% ipython --no-banner

In [1]: import numpy as np

In [2]: np.set_printoptions(precision=1, suppress=True, linewidth=200)

In [3]: data = np.load("data.npy")

In [4]: print(data)
[[ 0 -2 -2  2  3 -3]
 [ 0  4  4 -4 -6  6]
 [ 0 -6 -6  6  9 -9]
 [ 0  2  2 -2 -3  3]
 [ 0  2  2 -2 -3  3]
 [ 0  4  4 -4 -6  6]]

In [5]: # row 4 repeats row 3

In [6]: rk = np.linalg.matrix_rank(data)

In [7]: print(rk)
1

In [8]: N = np.linalg.svd(data)[2][rk:].T

In [9]: print([int(np.linalg.matrix_rank(np.delete(data, i, axis=0))) for i in range(6)])
[1, 1, 1, 1, 1, 1]

In [10]: print(N.shape)
(6, 5)

In [11]: print(N @ N.T)
[[ 1.   0.   0.   0.   0.   0. ]
 [ 0.   0.9 -0.1  0.1  0.2 -0.2]
 [ 0.  -0.1  0.9  0.1  0.2 -0.2]
 [ 0.   0.1  0.1  0.9 -0.2  0.2]
 [ 0.   0.2  0.2 -0.2  0.7  0.3]
 [ 0.  -0.2 -0.2  0.2  0.3  0.7]]

In [12]: print([int(np.linalg.matrix_rank(data[:, :j + 1])) for j in range(6)])
[0, 1, 1, 1, 1, 1]

In [13]: print(np.allclose(data @ N, 0))
True

In [14]: print(np.linalg.matrix_rank(data.T @ data), np.linalg.matrix_rank(data @ data.T))
1 1

In [15]: left, sigma, Vh = np.linalg.svd(data)

In [16]: print(np.argmax(sigma[:-1] / (sigma[1:] + 1e-6)) + 1)
1

In [17]: B = left[:, :1] @ np.diag(sigma[:1]) @ Vh[:1]

In [18]: print(round(float(np.linalg.norm(data - B) / np.linalg.norm(data)), 1))
0.0

In [19]: print(B)
[[ 0. -2. -2.  2.  3. -3.]
 [ 0.  4.  4. -4. -6.  6.]
 [ 0. -6. -6.  6.  9. -9.]
 [ 0.  2.  2. -2. -3.  3.]
 [ 0.  2.  2. -2. -3.  3.]
 [ 0.  4.  4. -4. -6.  6.]]

In [20]: print(round(float(np.abs(data - B).max()), 1))
0.0
